$ python -q
>>> import numpy as np
>>> np.set_printoptions(suppress=True, linewidth=140)
>>> rnd = lambda a: np.round(a, 2) + 0
>>> X = np.array([[0, 1, 0, 1, 0],
...     [1, 0, 0, 1, 0],
...     [0, 0, 0, 0, 0],
...     [1, 1, 0, 0, 0],
...     [0, 0, 0, 0, 0]])
>>> [round(float(np.linalg.det(X[:i, :i])), 2) + 0 for i in range(1, 6)]
[0.0, -1.0, 0.0, 0.0, 0.0]
>>> vals, evecs = np.linalg.eigh(X)
>>> x0 = np.array([2, 0, 9, 9, 3])
>>> x0 @ X @ x0
np.int64(36)
>>> rnd(evecs * np.maximum(vals, 0) @ evecs.T)
array([[0.67, 0.67, 0.  , 0.67, 0.  ],
       [0.67, 0.67, 0.  , 0.67, 0.  ],
       [0.  , 0.  , 0.  , 0.  , 0.  ],
       [0.67, 0.67, 0.  , 0.67, 0.  ],
       [0.  , 0.  , 0.  , 0.  , 0.  ]])
>>> rk = np.linalg.matrix_rank(X)
>>> rk
np.int64(3)
>>> null = np.linalg.svd(X)[2][rk:].T
>>> np.allclose(X @ null, 0)
True
>>> [int(np.linalg.matrix_rank(X[:, :j + 1])) for j in range(5)]
[1, 2, 2, 3, 3]
>>> np.linalg.matrix_rank(X.T @ X), np.linalg.matrix_rank(X @ X.T)
(np.int64(3), np.int64(3))
>>> [int(np.linalg.matrix_rank(np.delete(X, i, axis=0))) for i in range(5)]
[2, 2, 3, 2, 3]
>>> np.argwhere(np.triu(X))
array([[0, 1],
       [0, 3],
       [1, 3]])
>>> X @ X
array([[2, 1, 0, 1, 0],
       [1, 2, 0, 1, 0],
       [0, 0, 0, 0, 0],
       [1, 1, 0, 2, 0],
       [0, 0, 0, 0, 0]])
>>> L = np.diag(X.sum(axis=1)) - X
>>> np.linalg.matrix_rank(L)
np.int64(2)
>>> print(round(np.linalg.det(L[1:, 1:])))
0
>>> rnd(np.linalg.eigvalsh(L))
array([0., 0., 0., 3., 3.])
>>> (np.linalg.eigvalsh(L) < 1e-8).sum()
np.int64(3)
>>> m1 = np.load("arr.npy")
>>> m1
array([[13., 20.,  4.],
       [20., 22.,  5.],
       [ 4.,  5., -2.]])
>>> # equal to its transpose
>>> left, sv, Vt = np.linalg.svd(m1)
>>> np.argmax(sv[:-1] / (sv[1:] + 1e-6)) + 1
np.int64(1)
>>> A2 = left[:, :1] @ np.diag(sv[:1]) @ Vt[:1]
>>> np.linalg.matrix_rank(A2)
np.int64(1)
>>> rnd(np.linalg.norm(m1 - A2) / np.linalg.norm(m1))
np.float64(0.11)
>>> rnd(np.abs(m1 - A2).max())
np.float64(2.93)
>>> print(rnd(np.linalg.norm(m1 - A2, 2)), rnd(sv[1]))
3.0 3.0
>>> np.linalg.cond(m1) > 100
np.False_
>>> round(np.log10(np.linalg.cond(m1)))
1
>>> print(rnd(np.linalg.norm(m1, 2) / np.linalg.norm(m1)))
0.99
>>> np.argsort(-np.linalg.norm(m1, axis=0).round(6), kind="stable")[:3]
array([1, 0, 2])
>>> O, _ = np.linalg.qr(np.array([[1.0, -2.1, 0.0, -1.0, 0.2],
...     [-0.5, -0.6, -1.4, 0.1, 0.2],
...     [-0.2, 0.7, 0.0, 0.2, 0.9],
...     [-0.4, -0.2, -0.3, 0.8, 0.4],
...     [2.4, -0.3, 0.2, 0.8, 0.3]]))
>>> J = O[:, :4]
>>> rnd(J)
array([[-0.37, -0.82,  0.27,  0.11],
       [ 0.19, -0.37, -0.89,  0.18],
       [ 0.07,  0.3 , -0.12,  0.16],
       [ 0.15, -0.16, -0.11, -0.95],
       [-0.89,  0.26, -0.33, -0.15]])
>>> # columns are unit length and at right angles
>>> cov = J.T @ J
>>> rnd(np.linalg.eigvalsh(cov)[::-1])
array([1., 1., 1., 1.])
>>> rnd(cov)
array([[1., 0., 0., 0.],
       [0., 1., 0., 0.],
       [0., 0., 1., 0.],
       [0., 0., 0., 1.]])
>>> print(np.allclose(cov, cov.T))
True
>>> np.linalg.matrix_rank(cov)
np.int64(4)
>>> A2 = np.array([[4, -2, -3], [3, 4, -3], [4, 5, 2], [3, -2, -3]])
>>> rnd(np.einsum("ij,ij->i", J, J))
array([0.9 , 1.  , 0.13, 0.96, 1.  ])
>>> arr = np.array([[-3, -3, -3], [-3, -6, -6], [-3, -6, -9]])
>>> arr.shape
(3, 3)
>>> arr.sum(axis=1)
array([ -9, -15, -18])
>>> print(arr.mean(axis=0))
[-3. -5. -6.]
>>> np.count_nonzero(arr)
np.int64(9)
>>> rnd(np.linalg.svd(arr, compute_uv=False))
array([15.15,  1.93,  0.92])
>>> np.linalg.rank(arr)
Traceback (most recent call last):
  File "<python-input-54>", line 1, in <module>
    np.linalg.rank(arr)
    ^^^^^^^^^^^^^^
AttributeError: module 'numpy.linalg' has no attribute 'rank'
>>> np.zeros(3, 3)
Traceback (most recent call last):
  File "<python-input-55>", line 1, in <module>
    np.zeros(3, 3)
    ~~~~~~~~^^^^^^
TypeError: Cannot interpret '3' as a data type
>>> np.unravel_index(np.abs(arr).argmax(), arr.shape)
(np.int64(2), np.int64(2))
>>> arr.sum(axis=0)
array([ -9, -15, -18])
>>> arr[3]
Traceback (most recent call last):
  File "<python-input-58>", line 1, in <module>
    arr[3]
    ~~~^^^
IndexError: index 3 is out of bounds for axis 0 with size 3
>>> rnd(np.linalg.norm(arr))
np.float64(15.3)
>>> rng = np.random.default_rng(674)
>>> A2 = arr + rng.integers(-2, 3, (3, 1)) @ rng.integers(-2, 3, (1, 3))
>>> A2
array([[-2, -3, -2],
       [-4, -6, -7],
       [-2, -6, -8]])
>>> np.linalg.matrix_rank(A2 - arr, tol=1e-8)
np.int64(1)
>>> np.abs(A2 - arr).sum(axis=1)
array([2, 2, 2])
>>> print(A2 - arr)
[[ 1  0  1]
 [-1  0 -1]
 [ 1  0  1]]
>>> M = np.load("mat.npy")
>>> M
array([[ 0,  0,  0, -7,  0],
       [ 8,  0,  0,  0,  0],
       [ 0,  0,  0,  0, -9],
       [ 0, -5,  0,  0,  0],
       [ 0,  0,  4,  0,  0]])
>>> np.linalg.matrix_power(M, 2)
array([[  0,  35,   0,   0,   0],
       [  0,   0,   0, -56,   0],
       [  0,   0, -36,   0,   0],
       [-40,   0,   0,   0,   0],
       [  0,   0,   0,   0, -36]])
>>> M @ M
array([[  0,  35,   0,   0,   0],
       [  0,   0,   0, -56,   0],
       [  0,   0, -36,   0,   0],
       [-40,   0,   0,   0,   0],
       [  0,   0,   0,   0, -36]])
>>> np.allclose(M @ M.T, M.T @ M)
False
>>> (M + M.T) / 2
array([[ 0. ,  4. ,  0. , -3.5,  0. ],
       [ 4. ,  0. ,  0. , -2.5,  0. ],
       [ 0. ,  0. ,  0. ,  0. , -2.5],
       [-3.5, -2.5,  0. ,  0. ,  0. ],
       [ 0. ,  0. , -2.5,  0. ,  0. ]])
>>> cov = M.T @ M
>>> print((M @ M.T).shape)
(5, 5)
>>> print(np.diag(cov))
[64 25 16 49 81]
>>> rnd(np.linalg.eigvalsh(cov)[::-1])
array([81., 64., 49., 25., 16.])
>>> rnd(np.linalg.svd(M, compute_uv=False) ** 2)
array([81., 64., 49., 25., 16.])
>>> W0 = np.array([[4.0, 1.0, 1.0, 1.0, 1.0],
...     [1.0, 4.0, 1.0, 1.0, 1.0],
...     [1.0, 1.0, 4.0, 1.0, 1.0],
...     [1.0, 1.0, 1.0, 4.0, 1.0],
...     [1.0, 1.0, 1.0, 1.0, 4.0]])
>>> x0 = np.array([2, 1, -3])
>>> rhs = arr @ x0
>>> c, lr = np.zeros(3), 1 / np.linalg.norm(arr, 2) ** 2
>>> for i in range(40):
...     c -= lr * arr.T @ (arr @ c - rhs)
...     if i % 10 == 0: print(i, round(np.linalg.norm(arr @ c - rhs), 2))
... 
0 6.8
10 5.78
20 4.91
30 4.18
>>> rnd(np.linalg.cond(arr))
np.float64(16.39)
>>> rnd(c)
array([ 0.9 ,  0.05, -1.75])
>>> F = np.loadtxt("test9.csv", delimiter=",")
>>> print(F)
[[ 0. -5.  2.  2.]
 [ 5.  0.  2. -7.]
 [-2. -2.  0.  0.]
 [-2.  7.  0.  0.]]
>>> # skew-symmetric
>>> A2 = np.linalg.inv(F)
>>> rnd(np.linalg.slogdet(F)[0])
np.float64(1.0)
>>> rnd(F @ A2)
array([[1., 0., 0., 0.],
       [0., 1., 0., 0.],
       [0., 0., 1., 0.],
       [0., 0., 0., 1.]])
>>> rnd(A2)
array([[ 0.  ,  0.  , -0.39, -0.11],
       [ 0.  ,  0.  , -0.11,  0.11],
       [ 0.39,  0.11,  0.  ,  0.28],
       [ 0.11, -0.11, -0.28,  0.  ]])
>>> print(rnd(np.linalg.det(F) * np.linalg.det(A2)))
1.0
>>> f = np.array([1, -2, -2, -1])
>>> A2 = F + np.outer(f, np.eye(4)[1])
>>> np.linalg.matrix_rank(np.linalg.inv(A2) - np.linalg.inv(F), tol=1e-8)
np.int64(1)
